In [1]: import numpy as np

In [2]: np.set_printoptions(suppress=True, linewidth=120)

In [3]: def rd(a):
   ...:     return np.round(a, 3) + 0
   ...: 

In [4]: m1 = np.loadtxt("layer14.csv", delimiter=",")

In [5]: print(m1)
[[  2.   3.   0.  -1.   3.  -3.   3.  -3.  -2.   0.  -3.   2.]
 [  1.   3.   0.   0.   2.   2.   2.  -1.   2.   0.   0.  -3.]
 [  2.  -3.   0.  -1.   3.   3.   0.  -2.  -1.   1.   1.   1.]
 [  3.  -2.  -2.   2.  -2.   0.   0.   1.  -3.  -1.   0.   1.]
 [  0.   2.   2.   2.  -2.   2.  -1.  -3.   0.   3.   0.  -1.]
 [  2.  -2.  -2.  -3.   0.  -1.  -3.   1.   1.   3.  -2.  -1.]
 [  7.  18.   0.  -1.  13.   7.  13.  -8.   8.   0.  -3. -13.]]

In [6]: Y = np.array([[0, 2],
   ...:     [0, 2],
   ...:     [1, 0],
   ...:     [0, 2],
   ...:     [1, 3],
   ...:     [1, 2],
   ...:     [0, 0],
   ...:     [2, 1],
   ...:     [0, 0],
   ...:     [1, 2],
   ...:     [0, 2],
   ...:     [3, 3]])

In [7]: print(np.vstack([m1, Y.T]).shape)
(9, 12)

In [8]: print(m1 @ Y)
[[  0.   8.]
 [ -7.   8.]
 [  6.  16.]
 [  0.   2.]
 [ -4.   6.]
 [ -1.  -8.]
 [-35.  48.]]

In [9]: print(np.linalg.matrix_rank(m1 @ Y))
2

In [10]: print(np.linalg.matrix_rank(np.vstack([m1, Y.T])))
8

In [11]: Y = m1[0, 0] * m1[1:] - np.outer(m1[1:, 0], m1[0])

In [12]: print(Y)
[[  0.   3.   0.   1.   1.   7.   1.   1.   6.   0.   3.  -8.]
 [  0. -12.   0.   0.   0.  12.  -6.   2.   2.   2.   8.  -2.]
 [  0. -13.  -4.   7. -13.   9.  -9.  11.   0.  -2.   9.  -4.]
 [  0.   4.   4.   4.  -4.   4.  -2.  -6.   0.   6.   0.  -2.]
 [  0. -10.  -4.  -4.  -6.   4. -12.   8.   6.   6.   2.  -6.]
 [  0.  15.   0.   5.   5.  35.   5.   5.  30.   0.  15. -40.]]

In [13]: print(np.flatnonzero(~Y.round(6).any(axis=1)))
[]

In [14]: print(np.linalg.matrix_rank(Y, rtol=0.1))
5

In [15]: print([round(float(x), 3) for x in np.linalg.svd(m1, compute_uv=False)[:3]])
[33.549, 7.9, 7.122]

In [16]: print(np.argsort(-np.linalg.norm(m1, axis=0).round(6), kind="stable")[:3])
[1 4 6]

In [17]: W0 = np.load("test10.npy")

In [18]: print(W0)
[[-38   2  -1  -2  -2  -1   0  -1   0   2  -1   0   0   2]
 [ -1   9   2  -2   0   1   2  -2   2   0  -2  -2  -2   0]
 [ -1   0 -22   0  -2   2  -2  -2   1  -2   1  -2  -2   2]
 [ -2   2  -2 -51   2  -1   1   2  -1   1   2   1   0   1]
 [  2   1  -2   1 -32  -1   1   0  -2   2   0  -1   1  -2]
 [  1   2   1   1  -2 -10  -1  -1  -2  -1   1   1   0  -1]
 [  1   0   0   2   1  -2   8  -2  -2  -2   1   2   1  -2]
 [  0   2   2  -2   0   0   2   9   1   2  -1  -2   2   2]
 [ -1   0  -1  -2  -2  -1   2   1 -10   1  -2   1  -2   0]
 [  0   0   0  -1  -1   2  -2  -2  -1 -31   2  -1   1   2]
 [  0   0   0  -2  -1   2  -1   1   1  -1 -31  -1   2   0]
 [  1   0   1   2  -2   1   2   2   0  -1   1 -32  -2   2]
 [  2   2   0   2   0  -1  -2  -1  -2  -1   2  -2 -28   1]
 [  0   1   2   2   0  -2  -2   2   0  -2   0   2   2 -51]]

In [19]: Q, evecs = np.linalg.qr(W0[:, :4])[0], np.linalg.qr(W0[:, 4:])[0]

In [20]: sv = np.linalg.svd(Q.T @ evecs, compute_uv=False)

In [21]: print(rd(sv))
[0.55  0.487 0.19  0.113]

In [22]: print(np.allclose(W0 @ W0.T, W0.T @ W0))
False

In [23]: print(rd(np.abs(np.linalg.eigvals(W0)).max()))
52.78

In [24]: rank = np.linalg.matrix_rank(m1)

In [25]: print(rank)
6

In [26]: N = np.linalg.svd(m1)[2][rank:].T

In [27]: print(np.linalg.matrix_rank(m1.T @ m1), np.linalg.matrix_rank(m1 @ m1.T))
6 6

In [28]: print(np.allclose(m1 @ N, 0))
True

In [29]: print([int(np.linalg.matrix_rank(m1[:i])) for i in range(1, len(m1) + 1)])
[1, 2, 3, 4, 5, 6, 6]

In [30]: print([int(np.linalg.matrix_rank(np.delete(m1, i, axis=0))) for i in range(7)])
[6, 6, 5, 5, 5, 5, 6]

In [31]: rng = np.random.default_rng(1351)

In [32]: labels = rng.permutation(14)

In [33]: print(labels)
[ 3  2  5  6  0  1 13 10 12  9  7  8  4 11]

In [34]: Y = W0[labels][:, labels]

In [35]: print(rd(np.sort(np.abs(np.linalg.eigvals(Y)))))
[ 7.496  8.648  9.507  9.507 10.718 21.673 27.054 31.243 31.243 31.366 34.401 36.689 49.859 52.78 ]

In [36]: print(np.diag(Y))
[-51 -22 -10   8 -38   9 -51 -31 -28 -31   9 -10 -32 -32]

In [37]: print(np.trace(Y))
-310

In [38]: cov = W0.T @ W0

In [39]: print(np.linalg.matrix_rank(cov))
14

In [40]: print(np.diag(cov))
[1462  103  508 2640 1051  127  100  114  125  991  987 1054  815 2632]

In [41]: print(np.trace(cov), (W0 ** 2).sum())
12709 12709

In [42]: print((W0 @ W0.T).shape)
(14, 14)

In [43]: mat = np.load("dump.npy")

In [44]: print(rd(mat))
[[-0.104 -0.361 -0.591 -0.069 -0.074  0.707]
 [ 0.831 -0.353 -0.071 -0.371  0.149 -0.139]
 [-0.346 -0.274 -0.502 -0.012  0.488 -0.561]
 [-0.277 -0.401  0.073 -0.421 -0.7   -0.299]
 [ 0.312  0.305 -0.56   0.422 -0.492 -0.277]
 [-0.069  0.645 -0.273 -0.708  0.045  0.026]]

In [45]: t3 = np.stack([mat, 4 * mat, mat[::-1]])

In [46]: print((t3 @ mat.T).shape)
(3, 6, 6)

In [47]: print(np.linalg.matrix_rank(t3))
[6 6 6]

In [48]: labels = rng.permutation(6)

In [49]: Y = mat[:, labels] * rng.choice([-1, 1], 6)

In [50]: print(rd(Y))
[[-0.074 -0.104 -0.707  0.361 -0.591 -0.069]
 [ 0.149  0.831  0.139  0.353 -0.071 -0.371]
 [ 0.488 -0.346  0.561  0.274 -0.502 -0.012]
 [-0.7   -0.277  0.299  0.401  0.073 -0.421]
 [-0.492  0.312  0.277 -0.305 -0.56   0.422]
 [ 0.045 -0.069 -0.026 -0.645 -0.273 -0.708]]

In [51]: Uu, _, VT = np.linalg.svd(mat.T @ Y)

In [52]: print(rd(Uu @ VT))
[[ 0.  1.  0.  0.  0.  0.]
 [ 0.  0.  0. -1.  0.  0.]
 [ 0.  0.  0.  0.  1.  0.]
 [ 0.  0.  0.  0.  0.  1.]
 [ 1.  0.  0.  0.  0.  0.]
 [ 0.  0. -1.  0.  0.  0.]]

In [53]: Y = np.array([[1, 0], [1, 1], [1, 0], [1, 0], [1, 2], [0, 0]])

In [54]: print(rd(mat @ Y))
[[-1.199 -0.509]
 [ 0.183 -0.056]
 [-0.647  0.702]
 [-1.726 -1.802]
 [-0.014 -0.679]
 [-0.361  0.734]]

In [55]: print(rd(np.einsum("ik,kj->ij", mat, Y)))
[[-1.199 -0.509]
 [ 0.183 -0.056]
 [-0.647  0.702]
 [-1.726 -1.802]
 [-0.014 -0.679]
 [-0.361  0.734]]

In [56]: print(rd(np.einsum("ij,ij->i", mat, mat)))
[1. 1. 1. 1. 1. 1.]

In [57]: print(np.vstack([mat, Y.T]).shape)
(8, 6)

In [58]: X = np.loadtxt("data.csv", delimiter=",")

In [59]: print(X)
[[-6.  0.  1.  0.  0.  0.  0.]
 [ 0.  0.  0.  0. -2.  0.  0.]
 [ 0.  0.  0.  0.  0.  0.  0.]
 [ 0.  7.  1.  0.  9.  0. -4.]
 [ 0.  0.  0.  0. -9. -3.  0.]
 [ 0.  0.  8.  0.  0.  0.  0.]
 [ 1.  0.  0.  0.  0.  0.  0.]
 [-6.  0. -2.  0.  7.  0.  7.]
 [ 0.  0.  0.  0.  2.  0.  0.]
 [ 0.  6.  0.  0.  5.  0.  0.]
 [ 0.  0.  0.  0.  0.  0.  0.]]

In [60]: print(rd(np.linalg.norm(X, 2) / np.linalg.norm(X)))
0.736

In [61]: print(np.argsort(-np.linalg.norm(X, axis=0).round(6), kind="stable")[:3])
[4 1 0]

In [62]: print(np.linalg.matrix_rank(X, rtol=0.1))
5

In [63]: Uu, sv, VT = np.linalg.svd(X)

In [64]: print(rd(sv))
[17.201 11.304  8.09   6.143  4.173  1.321  0.   ]

In [65]: print(np.argmax(sv[:-1] / (sv[1:] + 1e-6)) + 1)
6

In [66]: Y = Uu[:, :6] @ np.diag(sv[:6]) @ VT[:6]

In [67]: print(rd(Y))
[[-6.  0.  1.  0.  0.  0.  0.]
 [ 0.  0.  0.  0. -2.  0.  0.]
 [ 0.  0.  0.  0.  0.  0.  0.]
 [ 0.  7.  1.  0.  9.  0. -4.]
 [ 0.  0.  0.  0. -9. -3.  0.]
 [ 0.  0.  8.  0.  0.  0.  0.]
 [ 1.  0.  0.  0.  0.  0.  0.]
 [-6.  0. -2.  0.  7.  0.  7.]
 [ 0.  0.  0.  0.  2.  0.  0.]
 [ 0.  6.  0.  0.  5.  0.  0.]
 [ 0.  0.  0.  0.  0.  0.  0.]]

In [68]: print(rd(np.linalg.norm(X - Y) / np.linalg.norm(X)))
0.0

In [69]: print(np.linalg.matrix_rank(Y))
6

In [70]: print(rd(np.linalg.norm(X - Y, 2)), rd(sv[6]))
0.0 0.0

In [71]: print(rd(np.abs(X - Y).max()))
0.0

In [72]: theta = np.radians(72)

In [73]: R = np.eye(7)

In [74]: R[6, 6] = R[4, 4] = np.cos(theta)

In [75]: R[6, 4], R[4, 6] = -np.sin(theta), np.sin(theta)

In [76]: print(rd(R))
[[ 1.     0.     0.     0.     0.     0.     0.   ]
 [ 0.     1.     0.     0.     0.     0.     0.   ]
 [ 0.     0.     1.     0.     0.     0.     0.   ]
 [ 0.     0.     0.     1.     0.     0.     0.   ]
 [ 0.     0.     0.     0.     0.309  0.     0.951]
 [ 0.     0.     0.     0.     0.     1.     0.   ]
 [ 0.     0.     0.     0.    -0.951  0.     0.309]]

In [77]: Y = X @ R.T

In [78]: print(rd(np.linalg.svd(X, compute_uv=False)), rd(np.linalg.svd(Y, compute_uv=False)))
[17.201 11.304  8.09   6.143  4.173  1.321  0.   ] [17.201 11.304  8.09   6.143  4.173  1.321  0.   ]

In [79]: print(np.allclose(np.linalg.norm(X, axis=1), np.linalg.norm(Y, axis=1)))
True

In [80]: print(rd(Y))
[[-6.     0.     1.     0.     0.     0.     0.   ]
 [ 0.     0.     0.     0.    -0.618  0.     1.902]
 [ 0.     0.     0.     0.     0.     0.     0.   ]
 [ 0.     7.     1.     0.    -1.023  0.    -9.796]
 [ 0.     0.     0.     0.    -2.781 -3.     8.56 ]
 [ 0.     0.     8.     0.     0.     0.     0.   ]
 [ 1.     0.     0.     0.     0.     0.     0.   ]
 [-6.     0.    -2.     0.     8.821  0.    -4.494]
 [ 0.     0.     0.     0.     0.618  0.    -1.902]
 [ 0.     6.     0.     0.     1.545  0.    -4.755]
 [ 0.     0.     0.     0.     0.     0.     0.   ]]

In [81]: print(np.allclose(X @ X.T, Y @ Y.T))
True

In [82]: E = np.load("block5.npy")

In [83]: print(rd(E))
[[ -3.933  26.876 -11.408  -0.196 -17.175   9.571  19.142   5.704  -4.063]
 [ -3.866  25.783 -10.838  -0.38  -16.378   9.155  18.31    5.419  -4.116]
 [ -3.843  25.415 -10.647  -0.441 -16.11    9.015  18.031   5.323  -4.133]
 [ -3.542  20.927  -8.38   -1.123 -12.882   7.327  14.653   4.19   -4.26 ]
 [ -3.079  15.116  -5.636  -1.8    -8.836   5.188  10.376   2.818  -4.17 ]
 [ -3.02   14.468  -5.347  -1.857  -8.397   4.954   9.908   2.673  -4.137]
 [ -2.808  12.288  -4.402  -2.011  -6.941   4.172   8.345   2.201  -3.983]
 [ -2.74   11.639  -4.13   -2.045  -6.514   3.942   7.885   2.065  -3.923]
 [ -2.566  10.081  -3.497  -2.1    -5.506   3.394   6.789   1.749  -3.746]
 [ -2.392   8.674  -2.953  -2.112  -4.617   2.907   5.813   1.476  -3.542]
 [ -2.319   8.124  -2.747  -2.105  -4.276   2.718   5.436   1.374  -3.449]
 [ -2.263   7.717  -2.598  -2.095  -4.027   2.579   5.158   1.299  -3.374]
 [ -2.261   7.708  -2.595  -2.094  -4.021   2.576   5.152   1.298  -3.373]
 [ -2.209   7.341  -2.463  -2.081  -3.798   2.451   4.902   1.232  -3.301]
 [ -2.15    6.947  -2.324  -2.063  -3.56    2.318   4.635   1.162  -3.219]
 [ -2.008   6.045  -2.015  -2.004  -3.026   2.015   4.03    1.008  -3.011]
 [ -1.995   5.968  -1.989  -1.997  -2.981   1.989   3.979   0.995  -2.992]
 [ -1.906   5.451  -1.82   -1.948  -2.683   1.818   3.635   0.91   -2.856]
 [ -1.843   5.104  -1.709  -1.909  -2.485   1.703   3.407   0.855  -2.758]
 [ -1.749   4.616  -1.557  -1.845  -2.212   1.543   3.086   0.778  -2.61 ]
 [ -1.726   4.5    -1.522  -1.828  -2.148   1.505   3.011   0.761  -2.572]
 [ -1.603   3.919  -1.349  -1.731  -1.832   1.317   2.634   0.674  -2.374]
 [ -0.954   1.626  -0.716  -1.073  -0.694   0.585   1.171   0.358  -1.3  ]
 [ -0.918   1.534  -0.69   -1.032  -0.653   0.556   1.112   0.345  -1.243]
 [ -0.821   1.296  -0.622  -0.92   -0.549   0.48    0.959   0.311  -1.089]
 [ -0.532   0.711  -0.428  -0.584  -0.304   0.285   0.57    0.214  -0.655]
 [ -0.282   0.327  -0.248  -0.299  -0.147   0.144   0.288   0.124  -0.319]
 [ -0.248   0.282  -0.221  -0.261  -0.128   0.126   0.252   0.11   -0.277]
 [  0.167  -0.154   0.182   0.159   0.085  -0.084  -0.168  -0.091   0.152]
 [  0.477  -0.39    0.618   0.406   0.265  -0.252  -0.504  -0.309   0.35 ]
 [  1.178  -0.893   2.281   0.627   0.998  -0.794  -1.587  -1.141   0.28 ]
 [  1.274  -0.979   2.602   0.61    1.154  -0.895  -1.791  -1.301   0.204]
 [  1.589  -1.329   3.853   0.456   1.797  -1.296  -2.591  -1.927  -0.175]
 [  1.742  -1.546   4.581   0.323   2.192  -1.532  -3.063  -2.29   -0.436]
 [  2.017  -2.035   6.104  -0.026   3.061  -2.035  -4.07   -3.052  -1.044]
 [  2.762  -4.215  11.844  -1.779   6.649  -4.015  -8.03   -5.922  -3.686]
 [  2.859  -4.615  12.789  -2.106   7.272  -4.351  -8.702  -6.394  -4.149]
 [  3.     -5.25   14.25   -2.625   8.25   -4.875  -9.75   -7.125  -4.875]
 [  3.228  -6.424  16.841  -3.579  10.019  -5.816 -11.633  -8.42   -6.183]
 [  3.244  -6.519  17.046  -3.656  10.16   -5.891 -11.783  -8.523  -6.288]
 [  3.26   -6.609  17.238  -3.729  10.294  -5.962 -11.924  -8.619  -6.386]
 [  3.515  -8.196  20.552  -5.003  12.616  -7.187 -14.374 -10.276  -8.092]
 [  3.608  -8.84   21.857  -5.517  13.545  -7.674 -15.349 -10.928  -8.771]
 [  3.849 -10.7    25.518  -6.985  16.184  -9.055 -18.109 -12.759 -10.689]]

In [84]: print(np.linalg.matrix_rank(E, rtol=0.1))
2

In [85]: print([round(float(x), 3) for x in np.linalg.svd(E, compute_uv=False)[:3]])
[119.883, 47.42, 9.771]

In [86]: Uu, sv, VT = np.linalg.svd(E)

In [87]: print(rd(sv))
[119.883  47.42    9.771   0.      0.      0.      0.      0.      0.   ]

In [88]: Y = Uu[:, :3] @ np.diag(sv[:3]) @ VT[:3]

In [89]: print(rd(np.abs(E - Y).max()))
0.0

In [90]: print(rd(np.linalg.norm(E - Y) / np.linalg.norm(E)))
0.0

In [91]: print(rd(np.linalg.norm(E - Y, 2)), rd(sv[3]))
0.0 0.0

In [92]: Y = np.array([[-1, -3],
    ...:     [-2, -2],
    ...:     [-3, 1],
    ...:     [1, 2],
    ...:     [3, -1],
    ...:     [-1, -1],
    ...:     [-3, 0],
    ...:     [0, 1],
    ...:     [-2, 1]])

In [93]: print(np.linalg.matrix_rank(np.vstack([E, Y.T])))
5

In [94]: print(rd(np.einsum("ij->j", E)))
[ -21.805  181.789   83.307  -74.36   -38.339   24.621   49.241  -41.653 -140.634]
